In [1]: import numpy as np

In [2]: np.set_printoptions(precision=3, suppress=True, linewidth=100, sign=" ")

In [3]: A = np.loadtxt("run19.csv", delimiter=",")

In [4]: A
Out[4]: 
array([[ -0.614,   3.584,   2.063,   7.966],
       [ -6.479,   4.032,  -1.487,   4.118],
       [ -3.038,  -2.758,  -6.077,  -1.335],
       [ -5.533,   2.924,  -4.892,   3.818],
       [ -4.34 ,   4.052,   1.247,   3.173],
       [ -3.889,  -3.524,   4.736,   8.093],
       [  5.415, -17.666,  -3.207,  -0.017],
       [  7.929,  12.22 ,   7.348,   8.447],
       [-18.349,  -5.149,  -1.326,   5.772],
       [ -7.552,  -7.485,  -3.224,  -1.937],
       [  1.381, -13.212,   3.384,   3.466],
       [ 13.794,   0.566,   4.089,  -0.276],
       [-14.273, -12.267,  -0.462,   5.857],
       [  2.281,  -8.705,  -2.863,  -2.01 ],
       [  7.898, -10.502,  -5.898,  -1.521],
       [  3.793, -13.637,   3.684,  -1.792],
       [  3.201,   8.49 ,   2.185,   7.615],
       [  0.467,   1.188,  -8.412,   1.416],
       [ -5.23 ,  11.125,   6.088,  -1.729],
       [ 16.486,   4.772,   3.076,   5.713],
       [ -3.088,   0.838,  -0.151,  -0.771],
       [  0.494,  -4.145,  -9.908,  -4.47 ],
       [-10.271, -14.892,  -4.877,  -5.146],
       [-13.384,   7.864,   3.416,   0.544],
       [ -9.48 ,   2.449,  -7.664,   1.47 ]])

In [5]: hat = A @ np.linalg.solve(A.T @ A, A.T)

In [6]: np.allclose(hat @ hat, hat)
Out[6]: True

In [7]: basis = A[[8, 21]].astype(float)

In [8]: for _ in range(4):
   ...:     z = np.linalg.norm(A[:, None] - basis, axis=-1).argmin(axis=1)
   ...:     basis = np.array([A[z == j].mean(axis=0) for j in range(2)])
   ...: 

In [9]: z
Out[9]: 
array([ 1,  0,  1,  0,  1,  0,  1,  1,  0,  0,  1,  1,  0,  1,  1,  1,  1,  1,  1,  1,  1,  1,  0,
        0,  0])

In [10]: basis[1] - basis[0]
Out[10]: array([12.839,  1.407,  1.544, -1.018])

In [11]: np.bincount(z)
Out[11]: array([  9,  16])

In [12]: arr = np.loadtxt("sample15.csv", delimiter=",")

In [13]: arr
Out[13]: 
array([[ 0.247,  2.608,  4.692],
       [-0.059, -2.02 , -5.699],
       [ 0.488,  2.133,  0.329],
       [ 0.103, -1.565, -2.404],
       [ 0.48 ,  2.206,  4.527]])

In [14]: x = np.array([-1, -1, -1])

In [15]: target = arr @ x

In [16]: np.linalg.lstsq(arr, target)[0]
Out[16]: array([-1., -1., -1.])

In [17]: np.linalg.solve(arr.T @ arr, arr.T @ target)
Out[17]: array([-1., -1., -1.])

In [18]: np.round(np.linalg.pinv(arr) @ arr, 3) + 0
Out[18]: 
array([[ 1.,  0.,  0.],
       [ 0.,  1.,  0.],
       [ 0.,  0.,  1.]])

In [19]: rng = np.random.default_rng(86)

In [20]: target = target + 0.05 * rng.normal(size=5)

In [21]: target
Out[21]: array([-7.629,  7.765, -2.916,  3.902, -7.253])

In [22]: c, *_ = np.linalg.lstsq(arr, target)

In [23]: c
Out[23]: array([-0.971, -1.005, -1.006])

In [24]: round(np.linalg.norm(target - arr @ c), 3)
Out[24]: np.float64(0.082)

In [25]: Uu, sigma, Vh = np.linalg.svd(arr, full_matrices=False)

In [26]: (sigma > 1e-8).sum()
Out[26]: np.int64(3)

In [27]: np.allclose(Uu * sigma @ Vh, arr)
Out[27]: True

In [28]: m1 = np.loadtxt("case6.csv", delimiter=",")

In [29]: m1
Out[29]: 
array([[-2.,  0.,  0., -3.,  0., -3.],
       [ 0., -2.,  0.,  0., -3.,  0.],
       [ 0.,  0., -2.,  0.,  0.,  0.],
       [-3.,  0.,  0., -2.,  0., -3.],
       [ 0., -3.,  0.,  0., -2.,  0.],
       [-3.,  0.,  0., -3.,  0., -2.]])

In [30]: out = np.linalg.inv(m1)

In [31]: np.round(m1 @ out, 3) + 0
Out[31]: 
array([[ 1.,  0.,  0.,  0.,  0.,  0.],
       [ 0.,  1.,  0.,  0.,  0.,  0.],
       [ 0.,  0.,  1.,  0.,  0.,  0.],
       [ 0.,  0.,  0.,  1.,  0.,  0.],
       [ 0.,  0.,  0.,  0.,  1.,  0.],
       [ 0.,  0.,  0.,  0.,  0.,  1.]])

In [32]: out
Out[32]: 
array([[ 0.625, -0.   , -0.   , -0.375, -0.   , -0.375],
       [-0.   ,  0.4  , -0.   , -0.   , -0.6  , -0.   ],
       [-0.   , -0.   , -0.5  , -0.   , -0.   , -0.   ],
       [-0.375, -0.   , -0.   ,  0.625, -0.   , -0.375],
       [-0.   , -0.6  , -0.   , -0.   ,  0.4  , -0.   ],
       [-0.375,  0.   ,  0.   , -0.375,  0.   ,  0.625]])

In [33]: round(float(np.linalg.slogdet(m1)[0]), 3)
Out[33]: -1.0
